% ipython --no-banner

In [1]: import numpy as np

In [2]: import numpy.linalg as la

In [3]: np.set_printoptions(precision=3, suppress=True, linewidth=140)

In [4]: def rnd(a):
   ...:     return np.round(a, 3) + 0
   ...: 

In [5]: M = np.vander(np.arange(7) - 2, 4, increasing=True)

In [6]: print(M)
[[ 1 -2  4 -8]
 [ 1 -1  1 -1]
 [ 1  0  0  0]
 [ 1  1  1  1]
 [ 1  2  4  8]
 [ 1  3  9 27]
 [ 1  4 16 64]]

In [7]: Uu, s, vt = la.svd(M)

In [8]: rnd(s)
Out[8]: array([72.879,  6.897,  2.67 ,  1.405])

In [9]: np.argmax(s[:-1] / (s[1:] + 1e-6)) + 1
Out[9]: np.int64(1)

In [10]: A2 = Uu[:, :1] @ np.diag(s[:1]) @ vt[:1]

In [11]: print(rnd(np.abs(M - A2).max()))
5.707

In [12]: la.matrix_rank(A2)
Out[12]: np.int64(1)

In [13]: print(rnd(la.norm(M - A2, 2)), rnd(s[1]))
6.897 6.897

In [14]: print(rnd(la.norm(M - A2) / la.norm(M)))
0.103

In [15]: def softmax(z):
    ...:     e = np.exp(z - z.max(axis=-1, keepdims=True))
    ...:     return e / e.sum(axis=-1, keepdims=True)
    ...: 

In [16]: rnd(softmax(M).sum(axis=1))
Out[16]: array([1., 1., 1., 1., 1., 1., 1.])

In [17]: rnd(softmax(M[0] + 2))
Out[17]: array([0.047, 0.002, 0.95 , 0.   ])

In [18]: rnd(softmax(M[0]))
Out[18]: array([0.047, 0.002, 0.95 , 0.   ])

In [19]: S = M @ M.T / np.sqrt(4)

In [20]: rnd(softmax(S)[0] @ M)
Out[20]: array([ 1., -2.,  4., -8.])

In [21]: print(rnd(softmax(S + np.triu(np.full(S.shape, -np.inf), 1))))
[[1.    0.    0.    0.    0.    0.    0.   ]
 [0.996 0.004 0.    0.    0.    0.    0.   ]
 [0.333 0.333 0.333 0.    0.    0.    0.   ]
 [0.008 0.099 0.163 0.73  0.    0.    0.   ]
 [0.    0.    0.    0.    1.    0.    0.   ]
 [0.    0.    0.    0.    0.    1.    0.   ]
 [0.    0.    0.    0.    0.    0.    1.   ]]

In [22]: rnd(softmax(S))
Out[22]: 
array([[1.   , 0.   , 0.   , 0.   , 0.   , 0.   , 0.   ],
       [0.994, 0.004, 0.001, 0.001, 0.   , 0.   , 0.   ],
       [0.143, 0.143, 0.143, 0.143, 0.143, 0.143, 0.143],
       [0.   , 0.   , 0.   , 0.   , 0.   , 0.   , 1.   ],
       [0.   , 0.   , 0.   , 0.   , 0.   , 0.   , 1.   ],
       [0.   , 0.   , 0.   , 0.   , 0.   , 0.   , 1.   ],
       [0.   , 0.   , 0.   , 0.   , 0.   , 0.   , 1.   ]])
